% ipython --no-banner

In [1]: import numpy as np

In [2]: np.set_printoptions(suppress=True, linewidth=160)

In [3]: def tidy(a):
   ...:     return np.round(a, 3) + 0
   ...: 

In [4]: rng = np.random.default_rng(36182)

In [5]: M = (rng.random((11, 11)) < 0.3) + np.eye(11)

In [6]: M /= M.sum(axis=1, keepdims=True)

In [7]: tidy(M)
Out[7]: 
array([[0.25 , 0.25 , 0.   , 0.   , 0.   , 0.   , 0.   , 0.25 , 0.   , 0.25 , 0.   ],
       [0.2  , 0.2  , 0.2  , 0.   , 0.   , 0.2  , 0.   , 0.   , 0.   , 0.2  , 0.   ],
       [0.   , 0.   , 0.4  , 0.2  , 0.   , 0.   , 0.   , 0.2  , 0.2  , 0.   , 0.   ],
       [0.25 , 0.   , 0.25 , 0.25 , 0.   , 0.25 , 0.   , 0.   , 0.   , 0.   , 0.   ],
       [0.   , 0.   , 0.   , 0.   , 0.5  , 0.25 , 0.   , 0.   , 0.25 , 0.   , 0.   ],
       [0.   , 0.167, 0.167, 0.   , 0.   , 0.333, 0.167, 0.   , 0.167, 0.   , 0.   ],
       [0.   , 0.   , 0.   , 0.   , 0.5  , 0.   , 0.5  , 0.   , 0.   , 0.   , 0.   ],
       [0.   , 0.   , 0.   , 0.25 , 0.   , 0.25 , 0.   , 0.25 , 0.25 , 0.   , 0.   ],
       [0.   , 0.   , 0.2  , 0.   , 0.   , 0.   , 0.   , 0.2  , 0.4  , 0.2  , 0.   ],
       [0.   , 0.   , 0.   , 0.   , 0.   , 0.   , 0.   , 0.   , 0.   , 0.5  , 0.5  ],
       [0.   , 0.   , 0.167, 0.   , 0.   , 0.167, 0.   , 0.167, 0.167, 0.   , 0.333]])

In [8]: # a transition matrix

In [9]: x0 = np.array([1, 3, 3, 2, 1, 2, 3, 0, 3, 1, 1])

In [10]: rhs = M @ x0

In [11]: tidy(rhs)
Out[11]: array([1.25 , 2.   , 2.2  , 2.   , 1.75 , 2.667, 2.   , 1.75 , 2.   , 1.   , 1.667])

In [12]: tidy(np.linalg.solve(M, rhs + M[:, 0]))
Out[12]: array([2., 3., 3., 2., 1., 2., 3., 0., 3., 1., 1.])

In [13]: tidy(np.linalg.solve(M, rhs))
Out[13]: array([1., 3., 3., 2., 1., 2., 3., 0., 3., 1., 1.])

In [14]: tidy(np.linalg.solve(M, 2 * rhs))
Out[14]: array([2., 6., 6., 4., 2., 4., 6., 0., 6., 2., 2.])

In [15]: gram = M.T @ M

In [16]: np.allclose(gram, gram.T)
Out[16]: True

In [17]: tidy(np.diag(gram))
Out[17]: array([0.165, 0.13 , 0.358, 0.165, 0.5  , 0.366, 0.278, 0.233, 0.381, 0.392, 0.361])

In [18]: tidy(np.linalg.svd(M, compute_uv=False) ** 2)
Out[18]: array([1.12 , 0.686, 0.535, 0.309, 0.213, 0.177, 0.116, 0.103, 0.055, 0.015, 0.   ])

In [19]: tidy(np.linalg.eigvalsh(gram)[::-1])
Out[19]: array([1.12 , 0.686, 0.535, 0.309, 0.213, 0.177, 0.116, 0.103, 0.055, 0.015, 0.   ])

In [20]: (M @ M.T).shape
Out[20]: (11, 11)

In [21]: A = np.loadtxt("x.csv", delimiter=",")

In [22]: tidy(A)
Out[22]: 
array([[-0.351, -0.044, -0.234, -0.128,  0.313,  0.196, -0.226,  0.156,  0.711,  0.107,  0.133, -0.238],
       [-0.189, -0.259,  0.058, -0.085,  0.016,  0.428,  0.324, -0.442, -0.005,  0.407,  0.268,  0.408],
       [-0.351,  0.222, -0.134, -0.629,  0.304,  0.075, -0.195,  0.036, -0.417, -0.208, -0.088,  0.228],
       [-0.243,  0.422,  0.494, -0.208, -0.408,  0.142,  0.212, -0.092,  0.337, -0.137, -0.321, -0.008],
       [-0.162, -0.416,  0.269, -0.042, -0.137, -0.226,  0.006,  0.45 ,  0.166, -0.332,  0.269,  0.494],
       [ 0.081, -0.307, -0.104, -0.276,  0.27 , -0.307,  0.566,  0.114,  0.123,  0.157, -0.522, -0.027],
       [ 0.351,  0.143,  0.096,  0.299,  0.483,  0.367, -0.051, -0.01 ,  0.182, -0.296, -0.299,  0.422],
       [-0.135, -0.508,  0.426,  0.023,  0.026,  0.115, -0.515, -0.102, -0.134,  0.168, -0.428, -0.152],
       [ 0.216, -0.098,  0.272, -0.179,  0.095,  0.534,  0.27 ,  0.457, -0.214, -0.057,  0.214, -0.408],
       [-0.297,  0.007,  0.382,  0.207,  0.486, -0.283,  0.22 , -0.345, -0.069, -0.301,  0.253, -0.282],
       [-0.432, -0.235, -0.415,  0.343, -0.222,  0.305,  0.212, -0.004, -0.145, -0.43 , -0.25 , -0.11 ],
       [-0.405,  0.305,  0.116,  0.421,  0.153, -0.044,  0.081,  0.465, -0.203,  0.481, -0.104,  0.143]])

In [23]: other = np.array([[1, 3, 1],
    ...:     [1, 2, 3],
    ...:     [0, 3, 3],
    ...:     [2, 1, 2],
    ...:     [2, 3, 2],
    ...:     [3, 2, 2],
    ...:     [3, 0, 1],
    ...:     [1, 0, 1],
    ...:     [0, 0, 1],
    ...:     [3, 0, 1],
    ...:     [0, 3, 2],
    ...:     [1, 1, 2]])

In [24]: tidy(np.einsum("ij->j", A))
Out[24]: array([-1.916, -0.768,  1.227, -0.255,  1.379,  1.302,  0.903,  0.684,  0.332, -0.441, -0.874,  0.47 ])

In [25]: tidy(np.einsum("ij,ij->i", A, A))
Out[25]: array([1., 1., 1., 1., 1., 1., 1., 1., 1., 1., 1., 1.])

In [26]: np.linalg.matrix_rank(A @ other)
Out[26]: np.int64(3)

In [27]: x0 = np.array([-3, -3, 0, 1, 1, 2, 1, 3, -1, 0, -1, -3])

In [28]: rhs = A @ x0

In [29]: tidy(rhs)
Out[29]: array([ 1.872, -0.358, -0.057, -0.929,  0.542,  1.447, -1.196,  2.402,  3.497,  0.844,  3.658,  2.141])

In [30]: tidy(np.linalg.solve(A.T, A[8]))
Out[30]: array([0., 0., 0., 0., 0., 0., 0., 0., 1., 0., 0., 0.])

In [31]: tidy(np.linalg.solve(A, rhs + A[:, 11]))
Out[31]: array([-3., -3.,  0.,  1.,  1.,  2.,  1.,  3., -1.,  0., -1., -2.])

In [32]: tidy(np.linalg.solve(A, rhs))
Out[32]: array([-3., -3.,  0.,  1.,  1.,  2.,  1.,  3., -1.,  0., -1., -3.])

In [33]: other = A / np.sqrt((A ** 2).mean(axis=1, keepdims=True))

In [34]: tidy(np.linalg.norm(other, axis=1))
Out[34]: array([3.464, 3.464, 3.464, 3.464, 3.464, 3.464, 3.464, 3.464, 3.464, 3.464, 3.464, 3.464])

In [35]: np.linalg.matrix_rank(other) == np.linalg.matrix_rank(A)
Out[35]: np.True_

In [36]: arr = np.load("out8.npy")

In [37]: arr
Out[37]: 
array([[ 0,  0,  0,  0,  0,  0,  0],
       [-3,  2,  0,  0,  0,  0,  0],
       [-7,  9, -6,  0,  0,  0,  0],
       [-6, -7, -8,  1,  0,  0,  0],
       [ 7,  3,  0, -5, -2,  0,  0],
       [-1, -9, -7, -8,  5, -2,  0],
       [ 9, -4, -7,  7, -1, -4,  2]])

In [38]: # rows and columns are dependent

In [39]: t3 = np.stack([arr, 4 * arr, arr[::-1]])

In [40]: np.linalg.matrix_rank(t3)
Out[40]: array([6, 6, 6])

In [41]: np.einsum("bij,cij->bc", t3, t3)
Out[41]: 
array([[  856,  3424,    76],
       [ 3424, 13696,   304],
       [   76,   304,   856]])

In [42]: other = arr + rng.integers(-2, 3, (7, 6)) @ rng.integers(-2, 3, (6, 7))

In [43]: other
Out[43]: 
array([[  4,   2,  -6,   5,  -3,  -2,   6],
       [ -5,   6,  -7,  13,   1,   3,   5],
       [ -5,   7,  -6,   3,   3,   5,   0],
       [ -6,  -6, -10,   1,  -2,  -3,   2],
       [  0,   4, -11,   3,  -1,  -4,   1],
       [  4, -11,   3, -18,   4,   1,  -6],
       [  3,  -4, -13,  13,   3,  -6,   4]])

In [44]: np.linalg.matrix_rank(other - arr, tol=1e-8)
Out[44]: np.int64(6)

In [45]: other - arr
Out[45]: 
array([[  4,   2,  -6,   5,  -3,  -2,   6],
       [ -2,   4,  -7,  13,   1,   3,   5],
       [  2,  -2,   0,   3,   3,   5,   0],
       [  0,   1,  -2,   0,  -2,  -3,   2],
       [ -7,   1, -11,   8,   1,  -4,   1],
       [  5,  -2,  10, -10,  -1,   3,  -6],
       [ -6,   0,  -6,   6,   4,  -2,   2]])

In [46]: tidy(np.linalg.svd(other - arr, compute_uv=False))
Out[46]: array([29.888, 10.981,  9.914,  3.775,  3.018,  0.67 ,  0.   ])

In [47]: mat = np.load("block5.npy")

In [48]: mat
Out[48]: 
array([[-1,  2, -2,  0, -3, -1, -3,  3, -3, -3,  1],
       [ 1, -1,  2, -2,  0, -3, -1, -3,  3, -3, -3],
       [-3,  1, -1,  2, -2,  0, -3, -1, -3,  3, -3],
       [-3, -3,  1, -1,  2, -2,  0, -3, -1, -3,  3],
       [ 3, -3, -3,  1, -1,  2, -2,  0, -3, -1, -3],
       [-3,  3, -3, -3,  1, -1,  2, -2,  0, -3, -1],
       [-1, -3,  3, -3, -3,  1, -1,  2, -2,  0, -3],
       [-3, -1, -3,  3, -3, -3,  1, -1,  2, -2,  0],
       [ 0, -3, -1, -3,  3, -3, -3,  1, -1,  2, -2],
       [-2,  0, -3, -1, -3,  3, -3, -3,  1, -1,  2],
       [ 2, -2,  0, -3, -1, -3,  3, -3, -3,  1, -1]])

In [49]: x0 = np.array([2, 2, 1, 0, 0, 2, 1, 1, 0, 2, 1])

In [50]: rhs = mat @ x0

In [51]: b, lr = np.zeros(11), 1 / np.linalg.norm(mat, 2) ** 2

In [52]: for i in range(8):
    ...:     b -= lr * mat.T @ (mat @ b - rhs)
    ...:     if i % 2 == 0: print(i, round(np.linalg.norm(mat @ b - rhs), 3))
    ...: 
0 10.927
2 4.621
4 2.675
6 1.783

In [53]: tidy(np.linalg.cond(mat))
Out[53]: np.float64(2.931)

In [54]: np.allclose(mat @ mat.T, mat.T @ mat)
Out[54]: True

In [55]: mat @ np.ones(11)
Out[55]: array([-10., -10., -10., -10., -10., -10., -10., -10., -10., -10., -10.])

In [56]: tidy(np.sort(np.abs(np.fft.fft(mat[0])))), tidy(np.sort(np.linalg.svd(mat, compute_uv=False)))
Out[56]: 
(array([ 3.739,  3.739,  6.049,  6.049,  6.438,  6.438,  6.779,  6.779, 10.   , 10.956, 10.956]),
 array([ 3.739,  3.739,  6.049,  6.049,  6.438,  6.438,  6.779,  6.779, 10.   , 10.956, 10.956]))

In [57]: (mat @ mat)[0]
Out[57]: array([  5,  13,  14,  19,   8, -25,  38, -11,  33, -11,  17])

In [58]: tidy(np.fft.fft(mat[0]))
Out[58]: 
array([-10.   +0.j   ,   3.712-0.449j,   3.034-5.678j,   4.744+3.753j,  -6.438+2.122j,  -5.551-9.446j,  -5.551+9.446j,  -6.438-2.122j,   4.744-3.753j,
         3.034+5.678j,   3.712+0.449j])

In [59]: other = mat / np.linalg.norm(mat, axis=1, keepdims=True)

In [60]: gram = other @ other.T

In [61]: (np.abs(gram) > 0.9).astype(int)
Out[61]: 
array([[1, 0, 0, 0, 0, 0, 0, 0, 0, 0, 0],
       [0, 1, 0, 0, 0, 0, 0, 0, 0, 0, 0],
       [0, 0, 1, 0, 0, 0, 0, 0, 0, 0, 0],
       [0, 0, 0, 1, 0, 0, 0, 0, 0, 0, 0],
       [0, 0, 0, 0, 1, 0, 0, 0, 0, 0, 0],
       [0, 0, 0, 0, 0, 1, 0, 0, 0, 0, 0],
       [0, 0, 0, 0, 0, 0, 1, 0, 0, 0, 0],
       [0, 0, 0, 0, 0, 0, 0, 1, 0, 0, 0],
       [0, 0, 0, 0, 0, 0, 0, 0, 1, 0, 0],
       [0, 0, 0, 0, 0, 0, 0, 0, 0, 1, 0],
       [0, 0, 0, 0, 0, 0, 0, 0, 0, 0, 1]])

In [62]: tidy(np.linalg.norm(other, axis=1))
Out[62]: array([1., 1., 1., 1., 1., 1., 1., 1., 1., 1., 1.])

In [63]: tidy(np.degrees(np.arccos(np.clip(gram[7, 0], -1, 1))))
Out[63]: np.float64(76.577)

In [64]: tidy(np.abs(np.linalg.eigvals(mat)).max())
Out[64]: np.float64(10.956)

In [65]: tidy(np.sort(np.abs(np.linalg.eigvals(mat))))
Out[65]: array([ 3.739,  3.739,  6.049,  6.049,  6.438,  6.438,  6.779,  6.779, 10.   , 10.956, 10.956])

In [66]: np.allclose(mat, mat.T)
Out[66]: False

In [67]: np.linalg.matrix_power(mat, 3)
Out[67]: 
array([[  59, -381,  219, -220,   -4, -153, -200,   57, -254,  114, -237],
       [-237,   59, -381,  219, -220,   -4, -153, -200,   57, -254,  114],
       [ 114, -237,   59, -381,  219, -220,   -4, -153, -200,   57, -254],
       [-254,  114, -237,   59, -381,  219, -220,   -4, -153, -200,   57],
       [  57, -254,  114, -237,   59, -381,  219, -220,   -4, -153, -200],
       [-200,   57, -254,  114, -237,   59, -381,  219, -220,   -4, -153],
       [-153, -200,   57, -254,  114, -237,   59, -381,  219, -220,   -4],
       [  -4, -153, -200,   57, -254,  114, -237,   59, -381,  219, -220],
       [-220,   -4, -153, -200,   57, -254,  114, -237,   59, -381,  219],
       [ 219, -220,   -4, -153, -200,   57, -254,  114, -237,   59, -381],
       [-381,  219, -220,   -4, -153, -200,   57, -254,  114, -237,   59]])

In [68]: np.allclose(mat @ mat.T, mat.T @ mat)
Out[68]: True

In [69]: (mat - mat.T) / 2
Out[69]: 
array([[ 0. ,  0.5,  0.5,  1.5, -3. ,  1. , -1. ,  3. , -1.5, -0.5, -0.5],
       [-0.5,  0. ,  0.5,  0.5,  1.5, -3. ,  1. , -1. ,  3. , -1.5, -0.5],
       [-0.5, -0.5,  0. ,  0.5,  0.5,  1.5, -3. ,  1. , -1. ,  3. , -1.5],
       [-1.5, -0.5, -0.5,  0. ,  0.5,  0.5,  1.5, -3. ,  1. , -1. ,  3. ],
       [ 3. , -1.5, -0.5, -0.5,  0. ,  0.5,  0.5,  1.5, -3. ,  1. , -1. ],
       [-1. ,  3. , -1.5, -0.5, -0.5,  0. ,  0.5,  0.5,  1.5, -3. ,  1. ],
       [ 1. , -1. ,  3. , -1.5, -0.5, -0.5,  0. ,  0.5,  0.5,  1.5, -3. ],
       [-3. ,  1. , -1. ,  3. , -1.5, -0.5, -0.5,  0. ,  0.5,  0.5,  1.5],
       [ 1.5, -3. ,  1. , -1. ,  3. , -1.5, -0.5, -0.5,  0. ,  0.5,  0.5],
       [ 0.5,  1.5, -3. ,  1. , -1. ,  3. , -1.5, -0.5, -0.5,  0. ,  0.5],
       [ 0.5,  0.5,  1.5, -3. ,  1. , -1. ,  3. , -1.5, -0.5, -0.5,  0. ]])

In [70]: E = np.load("test13.npy")

In [71]: E
Out[71]: 
array([[ 3, -1,  2,  0,  2, -6, -3, -1,  2,  0,  0, -3],
       [ 2,  2,  3, -1, -2,  0,  2, -3,  0,  0,  1, -1],
       [ 1, -3,  1, -1, -1, -9,  3,  0,  3, -1, -2, -2],
       [ 2, -2, -2, -2,  0,  0,  0,  1,  0,  1,  3, -1]])

In [72]: other = np.array([[-2, 1, 2],
    ...:     [2, 3, 2],
    ...:     [0, 2, -3],
    ...:     [-2, 2, 0],
    ...:     [1, 1, 1],
    ...:     [-1, 2, 2],
    ...:     [0, 0, 3],
    ...:     [2, 1, 0],
    ...:     [0, 2, -1],
    ...:     [-2, -1, 1],
    ...:     [2, 0, -3],
    ...:     [-2, 2, 0]])

In [73]: np.einsum("ik,kj->ij", E, other)
Out[73]: 
array([[  4,  -9, -23],
       [ -2,   5,   0],
       [  4, -24, -15],
       [  4, -14,  -2]])

In [74]: np.einsum("ik,kj->ji", E, other)
Out[74]: 
array([[  4,  -2,   4,   4],
       [ -9,   5, -24, -14],
       [-23,   0, -15,  -2]])

In [75]: other.T @ E.T
Out[75]: 
array([[  4,  -2,   4,   4],
       [ -9,   5, -24, -14],
       [-23,   0, -15,  -2]])

In [76]: np.linalg.matrix_rank(np.vstack([E, other.T]))
Out[76]: np.int64(7)
